% ipython --no-banner

In [1]: import numpy as np

In [2]: np.set_printoptions(suppress=True, linewidth=160)

In [3]: def rnd(a):
   ...:     return np.round(a, 2) + 0
   ...: 

In [4]: Z = np.array([[-5, 1, 1, 0, 5, -2, 4, 0, 4]])

In [5]: rng = np.random.default_rng(486354)

In [6]: arr = rng.normal(size=(30, 1)) @ Z + np.array([-7, 2, -3, -7, 3, 0, 0, 8, 3])

In [7]: print(rnd(arr))
[[ -3.86   1.37  -3.63  -7.    -0.14   1.26  -2.51   8.     0.49]
 [ -9.12   2.42  -2.58  -7.     5.12  -0.85   1.69   8.     4.69]
 [ -4.18   1.44  -3.56  -7.     0.18   1.13  -2.26   8.     0.74]
 [ -9.55   2.51  -2.49  -7.     5.55  -1.02   2.04   8.     5.04]
 [ -5.67   1.73  -3.27  -7.     1.67   0.53  -1.07   8.     1.93]
 [ -4.18   1.44  -3.56  -7.     0.18   1.13  -2.26   8.     0.74]
 [ -3.21   1.24  -3.76  -7.    -0.79   1.52  -3.03   8.    -0.03]
 [ -4.24   1.45  -3.55  -7.     0.24   1.11  -2.21   8.     0.79]
 [ -8.36   2.27  -2.73  -7.     4.36  -0.55   1.09   8.     4.09]
 [ -3.02   1.2   -3.8   -7.    -0.98   1.59  -3.19   8.    -0.19]
 [ -6.5    1.9   -3.1   -7.     2.5    0.2   -0.4    8.     2.6 ]
 [-10.33   2.67  -2.33  -7.     6.33  -1.33   2.66   8.     5.66]
 [ -9.44   2.49  -2.51  -7.     5.44  -0.98   1.95   8.     4.95]
 [-17.42   4.08  -0.92  -7.    13.42  -4.17   8.34   8.    11.34]
 [ -3.14   1.23  -3.77  -7.    -0.86   1.54  -3.08   8.    -0.08]
 [ -1.43   0.89  -4.11  -7.    -2.57   2.23  -4.46   8.    -1.46]
 [ -7.83   2.17  -2.83  -7.     3.83  -0.33   0.66   8.     3.66]
 [ -7.74   2.15  -2.85  -7.     3.74  -0.3    0.59   8.     3.59]
 [ -4.5    1.5   -3.5   -7.     0.5    1.    -2.     8.     1.  ]
 [ -4.95   1.59  -3.41  -7.     0.95   0.82  -1.64   8.     1.36]
 [ -5.76   1.75  -3.25  -7.     1.76   0.5   -0.99   8.     2.01]
 [ -5.8    1.76  -3.24  -7.     1.8    0.48  -0.96   8.     2.04]
 [ -7.98   2.2   -2.8   -7.     3.98  -0.39   0.79   8.     3.79]
 [ -4.38   1.48  -3.52  -7.     0.38   1.05  -2.1    8.     0.9 ]
 [-16.35   3.87  -1.13  -7.    12.35  -3.74   7.48   8.    10.48]
 [-12.92   3.18  -1.82  -7.     8.92  -2.37   4.74   8.     7.74]
 [ -4.49   1.5   -3.5   -7.     0.49   1.    -2.01   8.     0.99]
 [ -0.91   0.78  -4.22  -7.    -3.09   2.44  -4.87   8.    -1.87]
 [-15.21   3.64  -1.36  -7.    11.21  -3.28   6.57   8.     9.57]
 [-11.76   2.95  -2.05  -7.     7.76  -1.9    3.81   8.     6.81]]

In [8]: left, sig, VT = np.linalg.svd(arr)

In [9]: print(rnd(sig))
[80.32 36.09  0.    0.    0.    0.    0.    0.    0.  ]

In [10]: other = left[:, :2] @ np.diag(sig[:2]) @ VT[:2]

In [11]: print(rnd(np.abs(arr - other).max()))
0.0

In [12]: print(np.linalg.matrix_rank(arr, rtol=0.05))
2

In [13]: print(np.argsort(-np.linalg.norm(arr, axis=0).round(6), kind="stable")[:3])
[0 7 3]

In [14]: print(np.linalg.cond(arr) > 100)
True

In [15]: rk = np.linalg.matrix_rank(arr)

In [16]: print(rk)
2

In [17]: N = np.linalg.svd(arr)[2][rk:].T

In [18]: print([int(np.linalg.matrix_rank(arr[:, :j + 1])) for j in range(9)])
[1, 2, 2, 2, 2, 2, 2, 2, 2]

In [19]: print(np.allclose(arr @ N, 0))
True

In [20]: print([int(np.linalg.matrix_rank(arr[:i])) for i in range(1, len(arr) + 1)])
[1, 2, 2, 2, 2, 2, 2, 2, 2, 2, 2, 2, 2, 2, 2, 2, 2, 2, 2, 2, 2, 2, 2, 2, 2, 2, 2, 2, 2, 2]

In [21]: print([int(np.linalg.matrix_rank(np.delete(arr, i, axis=0))) for i in range(30)])
[2, 2, 2, 2, 2, 2, 2, 2, 2, 2, 2, 2, 2, 2, 2, 2, 2, 2, 2, 2, 2, 2, 2, 2, 2, 2, 2, 2, 2, 2]

In [22]: arr @ arr
ValueError: matmul: Input operand 1 has a mismatch in its core dimension 0, with gufunc signature (n?,k),(k,m?)->(n?,m?) (size 30 is different from 9)


In [23]: G = arr.T @ arr

In [24]: print(np.allclose(G, G.T))
True

In [25]: print(rnd(np.linalg.eigvalsh(G)[::-1]))
[6450.72 1302.55    0.      0.      0.      0.      0.      0.      0.  ]

In [26]: print(np.linalg.matrix_rank(G))
2

In [27]: print(rnd(np.trace(G)), rnd((arr ** 2).sum()))
7753.27 7753.27

In [28]: print(rnd(np.diag(G)))
[2057.54  144.51  286.08 1470.    823.82   84.56  338.26 1920.    628.49]

In [29]: left, sig = np.linalg.svd(arr)
ValueError: too many values to unpack (expected 2)


In [30]: left, sig, VT = np.linalg.svd(arr, full_matrices=False)

In [31]: print(np.allclose(left * sig @ VT, arr))
True

In [32]: print(rnd(left.T @ arr @ VT.T))
[[80.32  0.    0.    0.    0.    0.    0.    0.    0.  ]
 [ 0.   36.09  0.    0.    0.    0.    0.    0.    0.  ]
 [ 0.    0.    0.    0.    0.    0.    0.    0.    0.  ]
 [ 0.    0.    0.    0.    0.    0.    0.    0.    0.  ]
 [ 0.    0.    0.    0.    0.    0.    0.    0.    0.  ]
 [ 0.    0.    0.    0.    0.    0.    0.    0.    0.  ]
 [ 0.    0.    0.    0.    0.    0.    0.    0.    0.  ]
 [ 0.    0.    0.    0.    0.    0.    0.    0.    0.  ]
 [ 0.    0.    0.    0.    0.    0.    0.    0.    0.  ]]

In [33]: print(rnd(left.T @ left))
[[1. 0. 0. 0. 0. 0. 0. 0. 0.]
 [0. 1. 0. 0. 0. 0. 0. 0. 0.]
 [0. 0. 1. 0. 0. 0. 0. 0. 0.]
 [0. 0. 0. 1. 0. 0. 0. 0. 0.]
 [0. 0. 0. 0. 1. 0. 0. 0. 0.]
 [0. 0. 0. 0. 0. 1. 0. 0. 0.]
 [0. 0. 0. 0. 0. 0. 1. 0. 0.]
 [0. 0. 0. 0. 0. 0. 0. 1. 0.]
 [0. 0. 0. 0. 0. 0. 0. 0. 1.]]

In [34]: print(rnd(np.abs(VT[0])))
[0.55 0.15 0.17 0.45 0.3  0.04 0.08 0.52 0.28]

In [35]: X = np.loadtxt("x.csv", delimiter=",")

In [36]: print(X)
[[-1.  1.  1.  2.  2. -1.  0.  1. -1. -2.  0.]
 [ 0.  2.  2.  1. -1.  2.  2. -1.  2. -1. -1.]
 [ 0.  0.  1.  2. -2.  0.  2.  2.  2.  1.  0.]
 [ 0.  0.  0. -1.  2.  2.  0.  2.  2.  0. -1.]
 [ 0.  0.  0.  0. -2. -2.  2. -1.  0.  0.  2.]
 [ 0.  0.  0.  0.  0.  1.  1. -1.  2.  1.  2.]
 [ 0.  0.  0.  0.  0.  0.  1. -2.  2.  2. -1.]
 [ 0.  0.  0.  0.  0.  0.  0.  0.  2. -1. -2.]
 [ 0.  0.  0.  0.  0.  0.  0.  0.  2. -2.  1.]
 [ 0.  0.  0.  0.  0.  0.  0.  0.  0.  2. -1.]
 [ 0.  0.  0.  0.  0.  0.  0.  0.  0.  0.  2.]]

In [37]: print(X.sum(axis=0))
[-1.  3.  4.  4. -1.  2.  8.  0. 13.  0.  1.]

In [38]: print(np.count_nonzero(X))
57

In [39]: print(X.sum(axis=1))
[ 2.  7.  8.  6. -1.  6.  2. -1.  1.  1.  2.]

In [40]: np.linalg.rank(X)
AttributeError: module 'numpy.linalg' has no attribute 'rank'


In [41]: print(X.shape)
(11, 11)

In [42]: print(X - X[0])
[[ 0.  0.  0.  0.  0.  0.  0.  0.  0.  0.  0.]
 [ 1.  1.  1. -1. -3.  3.  2. -2.  3.  1. -1.]
 [ 1. -1.  0.  0. -4.  1.  2.  1.  3.  3.  0.]
 [ 1. -1. -1. -3.  0.  3.  0.  1.  3.  2. -1.]
 [ 1. -1. -1. -2. -4. -1.  2. -2.  1.  2.  2.]
 [ 1. -1. -1. -2. -2.  2.  1. -2.  3.  3.  2.]
 [ 1. -1. -1. -2. -2.  1.  1. -3.  3.  4. -1.]
 [ 1. -1. -1. -2. -2.  1.  0. -1.  3.  1. -2.]
 [ 1. -1. -1. -2. -2.  1.  0. -1.  3.  0.  1.]
 [ 1. -1. -1. -2. -2.  1.  0. -1.  1.  4. -1.]
 [ 1. -1. -1. -2. -2.  1.  0. -1.  1.  2.  2.]]

In [43]: print(np.unravel_index(np.abs(X).argmax(), X.shape))
(np.int64(0), np.int64(3))

In [44]: print(X @ X)
[[  1.   1.   2.  -1.  -5.   2.   7.   3.   7.  -2.  -2.]
 [  0.   4.   6.   5.  -2.  10.  10.  -1.  20.   1.   0.]
 [  0.   0.   1.   0.   6.   8.   0.   4.  18.   1. -11.]
 [  0.   0.   0.   1.  -6.  -4.   6.  -6.  10.  -4.   5.]
 [  0.   0.   0.   0.   4.   2.  -4.   0.  -2.   3.  -4.]
 [  0.   0.   0.   0.   0.   1.   2.  -3.   6.   2.   8.]
 [  0.   0.   0.   0.   0.   0.   1.  -2.   2.   4.   1.]
 [  0.   0.   0.   0.   0.   0.   0.   0.   4.  -6.  -1.]
 [  0.   0.   0.   0.   0.   0.   0.   0.   4.  -8.   6.]
 [  0.   0.   0.   0.   0.   0.   0.   0.   0.   4.  -4.]
 [  0.   0.   0.   0.   0.   0.   0.   0.   0.   0.   4.]]

In [45]: print(np.linalg.matrix_rank(X - X[0, 0] * np.eye(11)))
10

In [46]: print(np.prod(np.diag(X)), rnd(np.linalg.det(X)))
-0.0 0.0

In [47]: print(np.abs(np.diag(np.linalg.qr(X)[1])) > 1e-9)
[ True  True  True  True  True  True  True False  True  True  True]

In [48]: print(np.unique(X.round(6), axis=0).shape)
(11, 11)

In [49]: mat = np.array([[1, 1, 1, 1, 1, 1, 1, 1],
    ...:     [1, 1, 1, 1, -1, -1, -1, -1],
    ...:     [1, 1, -1, -1, -1, -1, 1, 1],
    ...:     [1, 1, -1, -1, 1, 1, -1, -1],
    ...:     [1, -1, -1, 1, -1, 1, 1, -1],
    ...:     [1, -1, -1, 1, 1, -1, -1, 1]])

In [50]: theta = np.radians(36)

In [51]: R = np.eye(8)

In [52]: R[7, 7] = R[3, 3] = np.cos(theta)

In [53]: R[7, 3], R[3, 7] = -np.sin(theta), np.sin(theta)

In [54]: print(rnd(R))
[[ 1.    0.    0.    0.    0.    0.    0.    0.  ]
 [ 0.    1.    0.    0.    0.    0.    0.    0.  ]
 [ 0.    0.    1.    0.    0.    0.    0.    0.  ]
 [ 0.    0.    0.    0.81  0.    0.    0.    0.59]
 [ 0.    0.    0.    0.    1.    0.    0.    0.  ]
 [ 0.    0.    0.    0.    0.    1.    0.    0.  ]
 [ 0.    0.    0.    0.    0.    0.    1.    0.  ]
 [ 0.    0.    0.   -0.59  0.    0.    0.    0.81]]

In [55]: other = mat @ R.T

In [56]: print(rnd(np.linalg.svd(mat, compute_uv=False)), rnd(np.linalg.svd(other, compute_uv=False)))
[2.83 2.83 2.83 2.83 2.83 2.83] [2.83 2.83 2.83 2.83 2.83 2.83]

In [57]: print(rnd(np.linalg.det(R)), rnd(np.trace(R)))
1.0 7.62

In [58]: print(np.allclose(mat @ mat.T, other @ other.T))
True

In [59]: print(rnd(np.abs(other - mat).max(axis=0)))
[0.   0.   0.   0.78 0.   0.   0.   0.78]

In [60]: A = np.load("a.npy")

In [61]: print(A)
[[  2   4  -3   0   3   0   0   3   4]
 [  3   3   0  16  -3   4   5  -5   0]
 [ -2   1   3 -16   5  -4   0  -2   2]
 [ -4  -2   4  -8   3  -2  -2   0   2]
 [ -5  -3  -3  -4  -4  -1  -1   5   5]
 [ -3   2  -2 -20   1  -5  -4  -2  -2]]

In [62]: T = np.stack([A, 4 * A, A[::-1]])

In [63]: print(rnd(np.linalg.norm(T, axis=(1, 2))))
[ 38.03 152.11  38.03]

In [64]: print(np.einsum("bij,cij->bc", T, T))
[[ 1446  5784   120]
 [ 5784 23136   480]
 [  120   480  1446]]

In [65]: print(np.linalg.matrix_rank(T.reshape(3, -1)))
2

In [66]: print((T @ A.T).shape)
(3, 6, 6)

In [67]: other = mat[0, 0] * mat[1:] - np.outer(mat[1:, 0], mat[0])

In [68]: print(other)
[[ 0  0  0  0 -2 -2 -2 -2]
 [ 0  0 -2 -2 -2 -2  0  0]
 [ 0  0 -2 -2  0  0 -2 -2]
 [ 0 -2 -2  0 -2  0  0 -2]
 [ 0 -2 -2  0  0 -2 -2  0]]

In [69]: print(mat[:, 0] / mat[0, 0])
[1. 1. 1. 1. 1. 1.]

In [70]: other = A / np.linalg.norm(A, axis=1)
ValueError: operands could not be broadcast together with shapes (6,9) (6,) 


In [71]: other = A / np.linalg.norm(A, axis=1, keepdims=True)

In [72]: G = other @ other.T

In [73]: print(rnd(np.linalg.norm(other, axis=1)))
[1. 1. 1. 1. 1. 1.]

In [74]: print(rnd(np.degrees(np.arccos(np.clip(G[5, 2], -1, 1)))))
25.97

In [75]: print((G - 2 * np.eye(6)).round(6).argmax(axis=1))
[4 0 5 2 3 2]
